>>> import numpy as np
>>> np.set_printoptions(suppress=True, linewidth=140)
>>> feats = np.load("w.npy")
>>> feats
array([[-2.,  2.,  3.,  2.],
       [ 0.,  2.,  2.,  0.],
       [ 0.,  1.,  3.,  3.],
       [ 0.,  0.,  2.,  0.]])
>>> vec = np.array([1, 0, 1, 1])
>>> y = feats @ vec
>>> y
array([3., 2., 6., 2.])
>>> np.round(np.linalg.solve(feats, -2 * y), 2)
array([-2.,  0., -2., -2.])
>>> np.round(np.linalg.solve(feats, y + feats[:, 2]), 2)
array([1., 0., 2., 1.])
>>> np.round(np.linalg.solve(feats, y), 2)
array([1., 0., 1., 1.])
>>> other = np.linalg.invert(feats)
Traceback (most recent call last):
  File "<python-input-10>", line 1, in <module>
    other = np.linalg.invert(feats)
            ^^^^^^^^^^^^^^^^
AttributeError: module 'numpy.linalg' has no attribute 'invert'
>>> other = np.linalg.inv(feats)
>>> (np.abs(other) > 1e-9).astype(int)
array([[1, 1, 1, 1],
       [0, 1, 0, 1],
       [0, 0, 0, 1],
       [0, 1, 1, 1]])
>>> np.allclose(other, feats.T)
False
>>> np.round(np.linalg.det(feats) * other, 2) + 0
array([[-12.,   8.,   8.,  -2.],
       [  0.,  12.,   0., -12.],
       [  0.,   0.,   0.,  12.],
       [  0.,  -4.,   8.,  -8.]])
>>> u = np.array([-6, 5, -9])
>>> np.array([np.convolve(row, u, "same") for row in feats])
array([[-22.,  10., -15., -17.],
       [-12.,  -2.,  -8., -18.],
       [ -6., -13., -12., -12.],
       [  0., -12.,  10., -18.]])
>>> np.cross(feats[3, :3], feats[2, :3])
array([-2.,  0.,  0.])
>>> W0 = np.loadtxt("data.csv", delimiter=",")
>>> W0
array([[0., 8., 7., 9.],
       [0., 0., 5., 3.],
       [0., 0., 0., 6.],
       [0., 0., 0., 0.]])
>>> U, sigma, VT = np.linalg.svd(W0)
>>> sigma.round(2)
array([15.22,  4.41,  3.57,  0.  ])
>>> np.argmax(sigma[:-1] / (sigma[1:] + 1e-6)) + 1
np.int64(3)
>>> other = U[:, :3] @ np.diag(sigma[:3]) @ VT[:3]
>>> np.linalg.matrix_rank(other)
np.int64(3)
>>> round(np.abs(W0 - other).max(), 2)
np.float64(0.0)
>>> other.round(2) + 0
array([[0., 8., 7., 9.],
       [0., 0., 5., 3.],
       [0., 0., 0., 6.],
       [0., 0., 0., 0.]])
>>> np.round(np.linalg.norm(W0 - other) / np.linalg.norm(W0), 2)
np.float64(0.0)
>>> rng = np.random.default_rng(7727)
>>> labels = rng.permutation(4)
>>> labels
array([1, 3, 2, 0])
>>> other = W0[labels][:, labels]
>>> other
array([[0., 3., 5., 0.],
       [0., 0., 0., 0.],
       [0., 6., 0., 0.],
       [8., 9., 7., 0.]])
>>> np.allclose(other, W0)
False
>>> round(float(np.linalg.det(other)), 2), round(float(np.linalg.det(W0[labels])), 2)
(0.0, 0.0)
>>> np.round(np.sort(np.abs(np.linalg.eigvals(other))), 2)
array([0., 0., 0., 0.])
>>> np.diag(other)
array([0., 0., 0., 0.])
>>> arr = np.loadtxt("block3.csv", delimiter=",")
>>> arr.round(2)
array([[-0.7 , -0.45,  0.14],
       [ 0.31, -0.87,  0.13],
       [-0.12, -0.17, -0.98],
       [ 0.63, -0.09, -0.09]])
>>> vec = np.array([4, 0, 0])
>>> np.round(arr @ vec, 2)
array([-2.82,  1.25, -0.47,  2.5 ])
>>> vec @ arr
Traceback (most recent call last):
  File "<python-input-41>", line 1, in <module>
    vec @ arr
    ~~~~^~~~~
ValueError: matmul: Input operand 1 has a mismatch in its core dimension 0, with gufunc signature (n?,k),(k,m?)->(n?,m?) (size 4 is different from 3)
>>> np.round(arr @ (2 * vec), 2)
array([-5.64,  2.5 , -0.94,  5.01])
>>> (arr @ vec).argmax()
np.int64(3)
>>> data = np.load("a.npy")
>>> data.round(2)
array([[-0.05, -0.78, -0.62],
       [ 0.  , -0.63,  0.78],
       [-1.  ,  0.04,  0.03]])
>>> T = np.stack([data, -2 * data, data[::-1]])
>>> (T @ data.T).shape
(3, 3, 3)
>>> np.linalg.matrix_rank(T)
array([3, 3, 3])
>>> np.linalg.matrix_rank(T.reshape(3, -1))
np.int64(2)
>>> np.round(np.einsum("bij,cij->bc", T, T), 2)
array([[ 3., -6.,  1.],
       [-6., 12., -2.],
       [ 1., -2.,  3.]])
>>> T.shape
(3, 3, 3)
>>> np.round(np.linalg.det(T), 2)
array([ 1., -8., -1.])
>>> np.round(np.linalg.norm(T, axis=(1, 2)), 2)
array([1.73, 3.46, 1.73])
>>> np.round(np.linalg.norm(data) ** 2 / np.linalg.norm(data, 2) ** 2, 2)
np.float64(3.0)
>>> np.round(np.linalg.norm(data, axis=1), 2)
array([1., 1., 1.])
>>> round(data[1] @ data[2], 2)
np.float64(0.0)
>>> np.round(np.linalg.matrix_power(data, 2), 2)
array([[ 0.63,  0.5 , -0.6 ],
       [-0.78,  0.42, -0.47],
       [ 0.02,  0.76,  0.65]])
>>> np.round((data - data.T) / 2, 2)
array([[ 0.  , -0.39,  0.19],
       [ 0.39,  0.  ,  0.37],
       [-0.19, -0.37,  0.  ]])
>>> np.linalg.determinant(data)
Traceback (most recent call last):
  File "<python-input-59>", line 1, in <module>
    np.linalg.determinant(data)
    ^^^^^^^^^^^^^^^^^^^^^
AttributeError: module 'numpy.linalg' has no attribute 'determinant'
>>> np.round(np.linalg.det(data), 2)
np.float64(1.0)
>>> assert data == data.T
Traceback (most recent call last):
  File "<python-input-61>", line 1, in <module>
    assert data == data.T
           ^^^^^^^^^^^^^^
ValueError: The truth value of an array with more than one element is ambiguous. Use a.any() or a.all()
>>> np.allclose(data, data.T)
False
